$ python3 -q
>>> import numpy as np
>>> np.set_printoptions(suppress=True, linewidth=120)
>>> J = np.load("layer4.npy")
>>> print(J)
[[ 4  3  3  5  7]
 [ 3  6  2  5  5]
 [ 3  2 10  7  9]
 [ 5  5  7  0  7]
 [ 7  5  9  7  8]]
>>> # symmetric
>>> print(J @ J)
[[108  96 146 105 161]
 [ 96  99 121  94 144]
 [146 121 243 158 242]
 [105  94 158 148 179]
 [161 144 242 179 268]]
>>> print(np.round(np.sort(np.abs(np.linalg.eigvals(J))), 2))
[ 2.02  2.45  5.52  5.82 28.14]
>>> print(np.linalg.matrix_power(J, 4))
[[ 79142  70592 118414  87791 128487]
 [ 70592  63230 105098  78192 114412]
 [118414 105098 178534 131800 192874]
 [ 87791  78192 131800  98770 143141]
 [128487 114412 192874 143141 209086]]
>>> print(np.allclose(J @ J.T, J.T @ J))
True
>>> print(round(float(np.abs(np.linalg.eigvals(J)).max()), 2))
28.14
>>> rng = np.random.default_rng(420110)
>>> lab = rng.permutation(5)
>>> print(lab)
[1 4 3 2 0]
>>> Y = J[lab][:, lab]
>>> print(Y)
[[ 6  5  5  2  3]
 [ 5  8  7  9  7]
 [ 5  7  0  7  5]
 [ 2  9  7 10  3]
 [ 3  7  5  3  4]]
>>> print(np.trace(Y))
28
>>> ev, vecs = np.linalg.eigh(J)
>>> x0 = np.array([3, 0, 0, 3, 3])
>>> print((np.sign(vecs[:, -1].round(6)) == np.sign(vecs[0, -1].round(6))).astype(int))
[1 1 1 1 1]
>>> print(np.round(np.linalg.eigvalsh(J[1:, 1:]), 2))
[-5.08 -1.    5.38 24.7 ]
>>> print(x0 @ J @ x0)
450
>>> print(np.abs(J).sum(axis=1).max(), round(float(np.abs(ev).max()), 2))
36 28.14
>>> U, sigma, VT = np.linalg.svd(J, full_matrices=False)
>>> print(np.round(np.cumsum(sigma ** 2) / np.sum(sigma ** 2), 2))
[0.91 0.95 0.99 1.   1.  ]
>>> print(np.allclose(U * sigma @ VT, J))
True
>>> print(np.round(VT @ VT.T, 2) + 0)
[[1. 0. 0. 0. 0.]
 [0. 1. 0. 0. 0.]
 [0. 0. 1. 0. 0.]
 [0. 0. 0. 1. 0.]
 [0. 0. 0. 0. 1.]]
>>> print(np.abs(U[:, 0]).round(6).argmax())
4
>>> cov = J.T @ J
>>> print((J @ J.T).shape)
(5, 5)
>>> print(np.linalg.matrix_rank(cov))
5
>>> print(np.round(np.linalg.eigvalsh(cov)[::-1], 2))
[791.6   33.84  30.51   5.98   4.07]
>>> feats = np.load("dump.npy")
>>> print(feats)
[[0.42 0.29 0.29]
 [0.11 0.11 0.78]
 [0.27 0.53 0.2 ]]
>>> # a transition matrix
>>> Y = np.array([[-3, 5, 8], [9, 0, 9]])
>>> basis = np.kron(Y, feats)
>>> print(np.linalg.matrix_rank(basis))
6
>>> print(basis.shape)
(6, 9)
>>> print(np.round(np.linalg.norm(basis, 2), 2), round(float(np.linalg.norm(Y, 2) * np.linalg.norm(feats, 2)), 2))
13.96 13.96
>>> E = np.load("mat.npy")
>>> print(E)
[[ 3.86  2.25  1.73  1.75  3.92]
 [ 2.04  7.69 10.68  6.33  3.88]
 [ 2.51  8.15 10.22  6.31  4.71]]
>>> cov = E.T @ E
>>> print((E @ E.T).shape)
(3, 3)
>>> print(round(np.trace(cov), 2), np.round((E ** 2).sum(), 2))
513.04 513.04
>>> print(np.round(np.diag(cov), 2))
[ 25.36 130.62 221.5   82.95  52.6 ]
